In [1]: import numpy as np

In [2]: import numpy.linalg as la

In [3]: np.set_printoptions(precision=1, suppress=True, linewidth=140, legacy="1.25")

In [4]: rd = lambda a: np.round(a, 1) + 0

In [5]: feats = np.diag(np.array([7, -9, -7, -3, 3])) + 4 * np.eye(5, k=1) + 4 * np.eye(5, k=-1)

In [6]: feats
Out[6]: 
array([[ 7.,  4.,  0.,  0.,  0.],
       [ 4., -9.,  4.,  0.,  0.],
       [ 0.,  4., -7.,  4.,  0.],
       [ 0.,  0.,  4., -3.,  4.],
       [ 0.,  0.,  0.,  4.,  3.]])

In [7]: # symmetric

In [8]: rd(la.det(2 * feats)), rd(la.det(feats))
Out[8]: (-231456.0, -7233.0)

In [9]: np.kron(np.eye(2, dtype=int), feats)
Out[9]: 
array([[ 7.,  4.,  0.,  0.,  0.,  0.,  0.,  0.,  0.,  0.],
       [ 4., -9.,  4.,  0.,  0.,  0., -0.,  0.,  0.,  0.],
       [ 0.,  4., -7.,  4.,  0.,  0.,  0., -0.,  0.,  0.],
       [ 0.,  0.,  4., -3.,  4.,  0.,  0.,  0., -0.,  0.],
       [ 0.,  0.,  0.,  4.,  3.,  0.,  0.,  0.,  0.,  0.],
       [ 0.,  0.,  0.,  0.,  0.,  7.,  4.,  0.,  0.,  0.],
       [ 0., -0.,  0.,  0.,  0.,  4., -9.,  4.,  0.,  0.],
       [ 0.,  0., -0.,  0.,  0.,  0.,  4., -7.,  4.,  0.],
       [ 0.,  0.,  0., -0.,  0.,  0.,  0.,  4., -3.,  4.],
       [ 0.,  0.,  0.,  0.,  0.,  0.,  0.,  0.,  4.,  3.]])

In [10]: np.einsum("ij,ji->", feats, feats)
Out[10]: 325.0

In [11]: rd(np.poly(feats))
Out[11]: array([   1.,    9., -122., -650., 3385., 7233.])

In [12]: rd(la.eigvals(feats).sum().real)
Out[12]: -9.0

In [13]: x = np.array([0, -5, -4, -5, 5])

In [14]: y = feats @ x

In [15]: coef, lr = np.zeros(5), 1 / la.norm(feats, 2) ** 2

In [16]: for i in range(6):
    ...:     coef -= lr * feats.T @ (feats @ coef - y)
    ...:     if i % 1 == 0: print(i, round(la.norm(feats @ coef - y), 1))
    ...: 
0 18.0
1 16.5
2 15.6
3 15.0
4 14.6
5 14.3

In [17]: rd(la.cond(feats))
Out[17]: 7.6

In [18]: x = np.array([-2, 0, -1, 0, -2])

In [19]: y = feats @ x

In [20]: y
Out[20]: array([-14., -12.,   7., -12.,  -6.])

In [21]: rd(la.solve(feats.T, feats[4]))
Out[21]: array([0., 0., 0., 0., 1.])

In [22]: rd(la.solve(feats, feats[:, 0]))
Out[22]: array([1., 0., 0., 0., 0.])

In [23]: rd(la.solve(feats, -2 * y))
Out[23]: array([4., 0., 2., 0., 4.])

In [24]: np.all(la.eigvalsh(feats) > 0)
Out[24]: False

In [25]: rd(la.eigvalsh(feats).min())
Out[25]: -13.3

In [26]: print([round(float(la.det(feats[:i, :i])), 2) + 0 for i in range(1, 6)])
[7.0, -79.0, 441.0, -59.0, -7233.0]

In [27]: X = np.maximum(np.array([[9, 1, 7, 2],
    ...:     [3, 6, 1, 0],
    ...:     [3, 8, 0, 4],
    ...:     [1, 5, 4, 8],
    ...:     [3, 0, 7, 2],
    ...:     [0, 6, 3, 4],
    ...:     [7, 3, 1, 7],
    ...:     [1, 0, 4, 4],
    ...:     [0, 1, 3, 4],
    ...:     [9, 8, 3, 8],
    ...:     [6, 4, 3, 3],
    ...:     [4, 9, 8, 1],
    ...:     [4, 9, 8, 0],
    ...:     [7, 7, 9, 2],
    ...:     [3, 9, 3, 4],
    ...:     [7, 7, 0, 6],
    ...:     [6, 6, 7, 6]]) @ np.array([[2, 0, -2, 0, 0, -2, -3],
    ...:     [-2, -3, -3, 2, -1, -2, 2],
    ...:     [-2, -2, -3, -2, 0, -1, 0],
    ...:     [2, -2, -2, 3, 1, 3, 2]]) + np.array([-1, 2, 1, 0, -3, -2, -1]), 0)

In [28]: X
Out[28]: 
array([[ 5,  0,  0,  0,  0,  0,  0],
       [ 0,  0,  0, 10,  0,  0,  2],
       [ 0,  0,  0, 28,  0,  0, 14],
       [ 0,  0,  0, 26,  0,  6, 22],
       [ 0,  0,  0,  0,  0,  0,  0],
       [ 0,  0,  0, 18,  0,  0, 19],
       [19,  0,  0, 25,  1,  0,  0],
       [ 1,  0,  0,  4,  1,  4,  4],
       [ 0,  0,  0,  8,  0,  5,  9],
       [11,  0,  0, 34,  0,  0,  4],
       [ 3,  0,  0, 11,  0,  0,  0],
       [ 0,  0,  0,  5,  0,  0,  7],
       [ 0,  0,  0,  2,  0,  0,  5],
       [ 0,  0,  0,  2,  0,  0,  0],
       [ 0,  0,  0, 24,  0,  0, 16],
       [11,  0,  0, 32,  0,  0,  4],
       [ 0,  0,  0, 16,  0,  0,  5]])

In [29]: x = np.array([-1, 2, 2, -2, 0, -1, 1])

In [30]: a = np.maximum(X @ x, 0)

In [31]: np.maximum(X @ (3 * x), 0)
Out[31]: array([0, 0, 0, 0, 0, 0, 0, 0, 0, 0, 0, 0, 3, 0, 0, 0, 0])

In [32]: np.flatnonzero(a > 1e-9)
Out[32]: array([12])

In [33]: print(np.maximum(X @ x, 0) - np.maximum(-X @ x, 0))
[ -5 -18 -42 -36   0 -17 -69  -9 -12 -75 -25  -3   1  -4 -32 -71 -27]
